>>> import numpy as np
>>> from numpy import linalg as LA
>>> np.set_printoptions(precision=2, suppress=True, linewidth=200)
>>> s = 5 * 0.7 ** np.arange(12)
>>> rng = np.random.default_rng(208871)
>>> F = rng.normal(size=(42, 12)) * rng.permutation(s)
>>> F.round(2) + 0
array([[  0.69,  -0.21,   0.05,   0.01,  -0.59,  -0.37,   1.85,  -6.2 ,   2.11,  -0.45,  -1.05,  -0.13],
       [ -1.01,  -0.17,   0.1 ,   0.03,   0.23,   0.11,  -1.13,   4.43,   9.76,   1.76,  -1.72,   3.9 ],
       [ -0.04,  -0.15,  -0.29,  -0.05,  -0.2 ,  -0.34,   1.13,   0.4 ,   2.43,   0.22,  -0.11,   2.73],
       [  0.42,   0.03,   0.06,   0.03,  -0.6 ,  -0.08,  -0.56,  -2.91,  -3.39,  -2.53,  -2.62,  -1.79],
       [ -0.26,   0.06,   0.08,  -0.02,  -0.16,  -0.28,   0.6 ,   5.65,   6.11,   1.04,  -1.56,   1.79],
       [ -0.8 ,  -0.2 ,   0.12,   0.  ,  -0.34,   0.08,  -1.01,   2.49,   0.9 ,   0.74,   1.84,   1.44],
       [  0.49,  -0.07,  -0.16,   0.05,  -0.4 ,  -0.07,  -0.02,   4.87,  -9.54,  -1.54,  -0.79,   0.59],
       [  0.83,   0.19,  -0.02,  -0.01,   0.03,  -0.01,  -0.87,   2.37,  -5.55,  -0.8 ,  -1.16,   2.81],
       [  0.17,  -0.26,  -0.25,  -0.14,   0.73,  -0.52,   0.79,  -4.96,   1.78,  -0.22,   2.44,   0.4 ],
       [ -0.13,   0.08,   0.16,  -0.05,  -0.18,  -0.2 ,  -0.16,  -1.09,  -2.56,  -0.57,   1.85,   1.18],
       [ -0.12,   0.04,  -0.16,   0.04,   0.07,  -0.18,  -0.84,   3.37,  -3.23,   1.07,   3.07,   2.21],
       [ -0.44,   0.07,   0.11,  -0.02,  -0.18,  -0.05,  -1.43,  -0.9 ,   4.39,   0.74,   0.12,   1.46],
       [  0.01,  -0.11,   0.02,   0.05,  -0.28,  -0.25,   0.61,   1.99,   0.82,  -1.02,   0.22,  -0.6 ],
       [  1.12,   0.03,  -0.08,  -0.03,  -0.46,   0.17,  -0.83,  -1.92,   5.64,   0.37,  -0.19,  -0.48],
       [  0.7 ,   0.12,   0.13,   0.03,  -0.97,   0.5 ,  -0.14,  -4.24,   3.71,   3.73,   1.7 ,  -5.73],
       [  0.02,  -0.13,  -0.11,   0.01,  -0.52,   0.08,  -0.44,   3.57,  -2.49,   0.45,  -1.99,   4.36],
       [  1.19,   0.25,  -0.16,  -0.06,   0.09,   0.47,  -0.67,  -0.59,   2.04,  -0.26,   3.64,   2.61],
       [  0.44,  -0.35,   0.41,  -0.09,  -0.04,  -0.03,  -0.55,   5.12,   8.64,  -0.14,  -5.48,  -0.12],
       [  0.03,   0.04,   0.03,   0.01,   0.21,   0.06,  -1.35,   0.26,  -2.39,  -0.98,  -0.39,   3.57],
       [ -0.54,   0.21,   0.16,  -0.23,  -0.06,  -0.16,   0.19,   1.56,  -8.17,   0.2 ,  -2.15,   0.21],
       [  0.18,   0.46,  -0.03,   0.05,  -0.66,   0.04,   0.19,  -5.35,   6.25,   0.06,  -1.63,   0.23],
       [  0.72,   0.15,   0.2 ,   0.03,  -0.07,   0.38,   0.21,   2.42,   2.76,  -2.13,   4.33,   1.13],
       [ -0.74,  -0.11,   0.  ,   0.06,   0.4 ,  -0.03,   0.47,  -0.86,   4.71,   0.61,  -0.94,  -1.69],
       [ -0.74,   0.25,  -0.11,   0.11,   0.64,  -0.37,  -0.17,   4.42,  -3.21,   0.06,  -1.49,  -2.05],
       [ -0.7 ,  -0.03,  -0.08,  -0.05,   0.28,  -0.02,  -0.58,   6.1 ,  -5.36,   1.36,  -0.3 ,  -2.33],
       [  0.21,  -0.18,  -0.3 ,   0.02,  -0.12,   0.06,  -1.15,  -0.91,  -2.  ,   0.07,   1.49,   3.29],
       [ -0.84,  -0.08,  -0.01,   0.02,  -0.53,   0.73,   1.09,   0.52,   3.74,  -0.72,  -0.29,   2.71],
       [ -0.36,   0.04,   0.34,   0.03,   0.17,  -0.06,   0.28,   1.78,   1.05,   0.5 ,   3.29,   1.91],
       [  0.91,  -0.16,  -0.04,  -0.14,   0.44,  -0.4 ,   0.4 ,   4.57,   6.46,  -1.77,   2.74,  -5.59],
       [ -0.98,   0.16,  -0.09,   0.  ,  -0.02,   0.28,   1.83,   0.79,   6.8 ,   0.75,   1.23,  -1.99],
       [  0.9 ,  -0.06,  -0.05,  -0.11,  -0.13,   0.01,  -0.33,  -1.55,  -1.86,  -1.6 ,  -1.92,   1.84],
       [  0.71,   0.1 ,   0.03,   0.15,   0.66,  -0.05,   0.11,   2.94,  -2.31,   0.61,  -3.  ,   2.06],
       [ -0.5 ,  -0.04,   0.17,   0.08,   0.  ,  -0.25,   0.24,  -3.  ,   0.31,  -0.53,  -0.07,  -0.5 ],
       [ -0.4 ,  -0.4 ,  -0.02,  -0.27,   0.14,   0.04,  -0.27,   2.78,   9.37,  -2.41,   0.32,  -0.82],
       [  0.45,   0.4 ,  -0.12,  -0.21,   0.98,   0.27,  -0.58,   3.2 ,   3.16,   0.26,  -0.95,  -0.28],
       [  1.08,   0.07,  -0.21,  -0.01,  -0.19,  -0.09,  -1.4 ,  -4.78,  -2.8 ,   0.77,   2.98,  -2.89],
       [ -0.53,  -0.1 ,   0.09,   0.01,  -0.55,  -0.21,   0.43,   1.46,   0.85,   1.  ,  -0.77,  -2.34],
       [ -0.39,   0.12,   0.27,  -0.13,   0.3 ,  -0.26,   0.78,   4.3 , -11.48,  -1.53,   0.43,   2.17],
       [  0.22,   0.25,   0.27,   0.02,  -0.82,  -0.04,  -0.24,  -4.8 ,   8.51,  -0.01,   2.5 ,   6.13],
       [  0.56,  -0.28,  -0.06,   0.  ,   0.4 ,  -0.04,   1.56,   1.34,  -1.77,   0.97,  -0.32,  -3.91],
       [ -0.07,   0.05,  -0.35,   0.01,  -0.55,   0.16,  -0.67,   1.43,  -2.22,   0.62,   0.01,  -3.96],
       [  0.21,   0.03,  -0.16,   0.08,   0.65,  -0.06,  -0.67,   4.37,   9.52,  -1.06,  -0.59,  -7.91]])
>>> cov = np.cov(F, rowvar=False)
>>> np.median(F, axis=0)
array([ 0.03,  0.03, -0.02,  0.01, -0.06, -0.04, -0.16,  1.44,  0.97,  0.06, -0.24,  0.31])
>>> round(float(np.corrcoef(F[:, 9], F[:, 1])[0, 1]), 2)
0.1
>>> np.argwhere(np.triu(np.abs(np.corrcoef(F.T)) > 0.8, 1))
array([], shape=(0, 2), dtype=int64)
